In [1]: import numpy as np

In [2]: from numpy import linalg as LA

In [3]: np.set_printoptions(precision=1, suppress=True, linewidth=120, floatmode="fixed")

In [4]: K = np.load("w.npy")

In [5]: K
Out[5]: 
array([[4.0, 0.0, 0.0, 0.0, 3.0],
       [0.0, 4.0, 3.0, 3.0, 0.0],
       [0.0, 3.0, 4.0, 3.0, 0.0],
       [0.0, 3.0, 3.0, 4.0, 0.0],
       [3.0, 0.0, 0.0, 0.0, 4.0]])

In [6]: Lm = LA.cholesky(K)

In [7]: K / np.sqrt(np.outer(np.diag(K), np.diag(K)))
Out[7]: 
array([[1.0, 0.0, 0.0, 0.0, 0.8],
       [0.0, 1.0, 0.8, 0.8, 0.0],
       [0.0, 0.8, 1.0, 0.8, 0.0],
       [0.0, 0.8, 0.8, 1.0, 0.0],
       [0.8, 0.0, 0.0, 0.0, 1.0]])

In [8]: Lm
Out[8]: 
array([[2.0, 0.0, 0.0, 0.0, 0.0],
       [0.0, 2.0, 0.0, 0.0, 0.0],
       [0.0, 1.5, 1.3, 0.0, 0.0],
       [0.0, 1.5, 0.6, 1.2, 0.0],
       [1.5, 0.0, 0.0, 0.0, 1.3]])

In [9]: LA.eigvalsh(K).min() > 0
Out[9]: np.True_

In [10]: ev, vecs = LA.eigh(K)

In [11]: ev.sum(), np.trace(K)
Out[11]: (np.float64(20.0), np.float64(20.0))

In [12]: np.abs(vecs[:, -1])
Out[12]: array([0.0, 0.6, 0.6, 0.6, 0.0])

In [13]: np.round(vecs.T @ K @ vecs, 1) + 0
Out[13]: 
array([[ 1.0,  0.0,  0.0,  0.0,  0.0],
       [ 0.0,  1.0,  0.0,  0.0,  0.0],
       [ 0.0,  0.0,  1.0,  0.0,  0.0],
       [ 0.0,  0.0,  0.0,  7.0,  0.0],
       [ 0.0,  0.0,  0.0,  0.0, 10.0]])

In [14]: np.abs(vecs[:, -1]).round(6).argmax()
Out[14]: np.int64(1)

In [15]: LA.svd(K, compute_uv=False)
Out[15]: array([10.0,  7.0,  1.0,  1.0,  1.0])

In [16]: np.round(vecs.T @ vecs, 1) + 0
Out[16]: 
array([[1.0, 0.0, 0.0, 0.0, 0.0],
       [0.0, 1.0, 0.0, 0.0, 0.0],
       [0.0, 0.0, 1.0, 0.0, 0.0],
       [0.0, 0.0, 0.0, 1.0, 0.0],
       [0.0, 0.0, 0.0, 0.0, 1.0]])

In [17]: LA.eigvalsh(K @ K)
Out[17]: array([  1.0,   1.0,   1.0,  49.0, 100.0])

In [18]: np.unique(ev.round(6) + 0, return_counts=True)[1]
Out[18]: array([3, 1, 1])

In [19]: vecs @ np.diag(ev) @ vecs.T
Out[19]: 
array([[4.0, 0.0, 0.0, 0.0, 3.0],
       [0.0, 4.0, 3.0, 3.0, 0.0],
       [0.0, 3.0, 4.0, 3.0, 0.0],
       [0.0, 3.0, 3.0, 4.0, 0.0],
       [3.0, 0.0, 0.0, 0.0, 4.0]])

In [20]: ev, vecs = LA.eig(K)

In [21]: np.sort(LA.eigvals(K.T))
Out[21]: array([ 1.0,  1.0,  1.0,  7.0, 10.0])

In [22]: np.sort(LA.eigvals(K @ K))
Out[22]: array([  1.0,   1.0,   1.0,  49.0, 100.0])

In [23]: np.round(np.prod(ev), 1)
Out[23]: np.float64(70.0)
